$ python -q
>>> import numpy as np
>>> np.set_printoptions(suppress=True, linewidth=100)
>>> A = np.array([[0, 3, 2, 0, 1],
...     [0, 0, 2, 4, 0],
...     [0, 0, 0, 1, 0],
...     [0, 0, 0, 0, 2],
...     [0, 0, 0, 0, 0]])
>>> print([int(np.linalg.matrix_rank(np.linalg.matrix_power(A, p))) for p in range(1, 6)])
[4, 3, 2, 1, 0]
>>> print(np.prod(np.diag(A)), round(float(np.linalg.det(A)), 2))
0 0.0
>>> print(np.linalg.cond(A) > 100)
True
>>> print(np.argsort(-np.linalg.norm(A, axis=0).round(6), kind="stable")[:3])
[3 1 2]
>>> rng = np.random.default_rng(985176)
>>> lab = rng.permutation(5)
>>> print(lab)
[3 1 4 0 2]
>>> out = A[lab][:, lab]
>>> print(out)
[[0 0 2 0 0]
 [4 0 0 0 2]
 [0 0 0 0 0]
 [0 3 1 0 2]
 [1 0 0 0 0]]
>>> print(np.diag(out))
[0 0 0 0 0]
>>> print(np.abs(np.diag(np.linalg.qr(A)[1])) > 1e-9)
[False False False False False]
>>> print(np.unique(A.round(6), axis=0).shape)
(5, 5)
>>> try:
...     np.linalg.inv(A)
... except np.linalg.LinAlgError as e:
...     print(e)
... 
Singular matrix
>>> print(np.allclose(A[:-1].T @ np.linalg.lstsq(A[:-1].T, A[-1])[0], A[-1]))
True
>>> out = np.array([[-7, 0], [-1, 5]])
>>> W0 = np.tile(out, (2, 2))
>>> print(W0)
[[-7  0 -7  0]
 [-1  5 -1  5]
 [-7  0 -7  0]
 [-1  5 -1  5]]
>>> left, sigma, Vt = np.linalg.svd(W0)
>>> print(np.argmax(sigma[:-1] / (sigma[1:] + 1e-6)) + 1)
2
>>> print(sigma.round(2) + 0)
[14.28  9.81  0.    0.  ]
>>> out = left[:, :2] @ np.diag(sigma[:2]) @ Vt[:2]
>>> print(round(np.linalg.norm(W0 - out, 2), 2), np.round(sigma[2], 2))
0.0 0.0
>>> print(np.round(np.abs(W0 - out).max(), 2))
0.0
>>> vec = np.array([7, 5, 0, 3])
>>> print(W0 @ np.eye(4)[0])
[-7. -1. -7. -1.]
>>> print((W0 * vec).sum(axis=1))
[-49  33 -49  33]
>>> print(W0 @ (2 * vec))
[-98  66 -98  66]
>>> left, sigma, Vt = np.linalg.svd(W0)
>>> vecs = Vt[:(sigma > 1e-8).sum()]
>>> vec = W0[3] + -3 * W0[2] + rng.integers(2) * np.eye(4)[1]
>>> print(vec)
[20.  6. 20.  5.]
>>> print(np.round(np.diag(vecs.T @ vecs), 2))
[0.5 0.5 0.5 0.5]
>>> T = np.stack([W0, 5 * W0, W0[::-1]])
>>> print(np.linalg.matrix_rank(T.reshape(3, -1)))
2
>>> print(T.sum(axis=0))
[[-43   5 -43   5]
 [-13  30 -13  30]
 [-43   5 -43   5]
 [-13  30 -13  30]]
>>> print(np.einsum("bij,cij->bc", T, T))
[[ 300 1500   56]
 [1500 7500  280]
 [  56  280  300]]
>>> print(np.linalg.matrix_rank(T))
[2 2 2]
>>> print(np.trace(W0))
-4
>>> print((W0 - W0.T) / 2)
[[ 0.   0.5  0.   0.5]
 [-0.5  0.  -0.5  0. ]
 [ 0.   0.5  0.   0.5]
 [-0.5  0.  -0.5  0. ]]
>>> print(np.allclose(W0, W0.T))
False
>>> print(np.linalg.matrix_power(W0, 3))
[[-1372     0 -1372     0]
 [ -156   500  -156   500]
 [-1372     0 -1372     0]
 [ -156   500  -156   500]]
>>> feats = np.load("m.npy")
>>> print(feats)
[[-9  0 -8 -3]
 [ 0  8  0  0]
 [ 6  0 -2  5]
 [ 6  0  7 -1]]
>>> print((feats != 0).astype(int))
[[1 0 1 1]
 [0 1 0 0]
 [1 0 1 1]
 [1 0 1 1]]
>>> print(np.round(np.linalg.det(feats), 2))
-1224.0
>>> print(np.round(np.sort(np.linalg.eigvals(feats).real), 2))
[-6.34 -2.83 -2.83  8.  ]
>>> left, sigma, Vt = np.linalg.svd(feats, full_matrices=False)
>>> print(np.round(np.abs(Vt[0]), 2))
[0.77 0.   0.61 0.2 ]
>>> print(left.shape, sigma.shape, Vt.shape)
(4, 4) (4,) (4, 4)
>>> print((sigma > 1e-8).sum())
4
>>> print(np.round(np.sqrt((sigma ** 2).sum()), 2), round(np.linalg.norm(feats), 2))
19.21 19.21
>>> print(np.round(left.T @ left, 2) + 0)
[[1. 0. 0. 0.]
 [0. 1. 0. 0.]
 [0. 0. 1. 0.]
 [0. 0. 0. 1.]]
>>> out = W0 + rng.integers(-2, 3, (4, 2)) @ rng.integers(-2, 3, (2, 4))
>>> print(out)
[[-7  1 -7 -1]
 [ 2  4 -1  3]
 [-5 -1 -7 -1]
 [ 3  3 -1  3]]
>>> print(out - W0)
[[ 0  1  0 -1]
 [ 3 -1  0 -2]
 [ 2 -1  0 -1]
 [ 4 -2  0 -2]]
>>> print(np.abs(out - W0).sum(axis=1))
[2 6 4 8]
>>> print(np.round(np.linalg.svd(out - W0, compute_uv=False), 2) + 0)
[6.61 1.53 0.   0.  ]
>>> print(np.linalg.matrix_rank(out - W0, tol=1e-8))
2
>>> X = np.load("x.npy")
>>> print(X)
[[-1  1 -2  1 -2]
 [ 2 -2 -2  1  2]
 [-2 -1  2  1 -1]
 [-1 -1  2 -1  1]
 [-1  2  2  1 -1]]
>>> rk = np.linalg.matrix_rank(A)
>>> print(rk)
4
>>> N = np.linalg.svd(A)[2][rk:].T
>>> print(N.shape)
(5, 1)
>>> print(A @ N)
[[0.]
 [0.]
 [0.]
 [0.]
 [0.]]
>>> print([int(np.linalg.matrix_rank(np.delete(A, i, axis=0))) for i in range(5)])
[3, 3, 3, 3, 4]
>>> print(np.allclose(A @ N, 0))
True
>>> lab = rng.permutation(5)
>>> out = X[:, lab] * rng.choice([-1, 1], 5)
>>> print(out)
[[-1  1 -2 -1 -2]
 [-1 -2  2  2 -2]
 [-1  2 -1  1  2]
 [ 1  1  1  1  2]
 [-1  1 -1 -2  2]]
>>> left, _, Vt = np.linalg.svd(X.T @ out)
>>> print(np.round(left @ Vt, 2) + 0)
[[ 0. -1.  0.  0.  0.]
 [ 0.  0.  0. -1.  0.]
 [ 0.  0.  0.  0.  1.]
 [-1.  0.  0.  0.  0.]
 [ 0.  0.  1.  0.  0.]]
>>> print(np.round(np.abs(np.linalg.eigvals(out)).max(), 2))
2.53
>>> print(np.round(np.sort(np.abs(np.linalg.eigvals(out))), 2))
[1.27 2.43 2.43 2.53 2.53]
>>> print(np.allclose(out @ out.T, out.T @ out))
False
>>> print(out @ out)
[[  3 -10   7   4 -10]
 [  5   7   0   5  10]
 [ -1  -4   6   1   2]
 [ -4   4  -2  -1   4]
 [ -3  -5   1  -4  -2]]
>>> print(np.linalg.matrix_power(out, 3))
[[ 14  31 -19   8  16]
 [-17   6  -1  -6   6]
 [ -2  22 -13  -4  28]
 [ -3 -13  13   1   2]
 [  5   3  -7  -6   6]]
>>> print((out + out.T) / 2)
[[-1.   0.  -1.5  0.  -1.5]
 [ 0.  -2.   2.   1.5 -0.5]
 [-1.5  2.  -1.   1.   0.5]
 [ 0.   1.5  1.   1.   0. ]
 [-1.5 -0.5  0.5  0.   2. ]]
>>> print(np.allclose(out, out.T))
False
>>> left, sigma = np.linalg.svd(X)
Traceback (most recent call last):
  File "<python-input-82>", line 1, in <module>
    left, sigma = np.linalg.svd(X)
    ^^^^^^^^^^^
ValueError: too many values to unpack (expected 2)
>>> left, sigma, Vt = np.linalg.svd(X, full_matrices=False)
>>> print(np.allclose(left * sigma @ Vt, X))
True
>>> print(np.round(np.abs(Vt[0]), 2))
[0.55 0.34 0.63 0.03 0.42]
>>> print(np.round(sigma / sigma[0], 2))
[1.   0.75 0.44 0.31 0.09]
>>> print(left.shape, sigma.shape, Vt.shape)
(5, 5) (5,) (5, 5)
>>> print(np.round(np.sqrt((sigma ** 2).sum()), 2), round(float(np.linalg.norm(X)), 2))
7.62 7.62
>>> print(np.round(np.cumsum(sigma ** 2) / np.sum(sigma ** 2), 2))
[0.54 0.84 0.94 1.   1.  ]
>>> print(np.round(left.T @ X @ Vt.T, 2) + 0)
[[5.58 0.   0.   0.   0.  ]
 [0.   4.19 0.   0.   0.  ]
 [0.   0.   2.45 0.   0.  ]
 [0.   0.   0.   1.75 0.  ]
 [0.   0.   0.   0.   0.48]]
>>> print(np.round(left.T @ left, 2) + 0)
[[1. 0. 0. 0. 0.]
 [0. 1. 0. 0. 0.]
 [0. 0. 1. 0. 0.]
 [0. 0. 0. 1. 0.]
 [0. 0. 0. 0. 1.]]
